$ python3 -q
>>> import numpy as np
>>> np.set_printoptions(precision=4, suppress=True, linewidth=100, sign=" ")
>>> mat = np.load("dump.npy")
>>> mat
array([[ 6., -4.,  0.,  2.],
       [-4.,  6.,  0., -2.],
       [ 0.,  0.,  2.,  0.],
       [ 2., -2.,  0.,  3.]])
>>> np.sort(np.linalg.eigvals(mat).real)
array([  2.,   2.,   2.,  11.])
>>> np.flatnonzero(np.linalg.matrix_power((mat != 0) + (mat.T != 0) + np.eye(4), 4)[0])
array([ 0,  1,  3])
>>> mat @ mat
array([[ 56., -52.,   0.,  26.],
       [-52.,  56.,   0., -26.],
       [  0.,   0.,   4.,   0.],
       [ 26., -26.,   0.,  17.]])
>>> M2 = mat / np.sqrt((mat ** 2).mean(axis=1, keepdims=True))
>>> np.linalg.norm(M2, axis=1)
array([ 2.,  2.,  2.,  2.])
>>> w1 = np.array([[2, 0, 0, 0, 3], [1, 0, 1, 3, 1], [0, 2, 3, 0, 3], [3, 1, 2, 0, 0]])
>>> beta = np.array([1, 1, 0, -1, 2])
>>> hid = np.maximum(mat @ w1 + beta, 0)
>>> print((hid > 0).astype(int))
[[ 1  1  0  0  1]
 [ 0  0  1  1  0]
 [ 1  1  1  0  1]
 [ 1  1  1  0  1]]
>>> (hid > 0).mean(axis=0)
array([ 0.75,  0.75,  0.75,  0.25,  0.75])
>>> Z = np.array([[2, 0, 0], [-2, 2, -1], [1, -1, 0], [1, 2, 2], [-2, 2, 1]])
>>> print((hid @ Z).round(6).argmax(axis=1))
[ 1  2  1  1]
>>> rng = np.random.default_rng(3135)
>>> M2 = mat + rng.integers(-2, 3, (4, 1)) @ rng.integers(-2, 3, (1, 4))
>>> M2
array([[ 6., -4.,  1.,  4.],
       [-4.,  6.,  1.,  0.],
       [ 0.,  0.,  2.,  0.],
       [ 2., -2.,  1.,  5.]])
>>> np.round(np.linalg.svd(M2 - mat, compute_uv=False), 4) + 0
array([ 3.873,  0.   ,  0.   ,  0.   ])
>>> M2 - mat
array([[ 0.,  0.,  1.,  2.],
       [ 0.,  0.,  1.,  2.],
       [ 0.,  0.,  0.,  0.],
       [ 0.,  0.,  1.,  2.]])
>>> np.linalg.matrix_rank(M2 - mat, tol=1e-8)
np.int64(1)
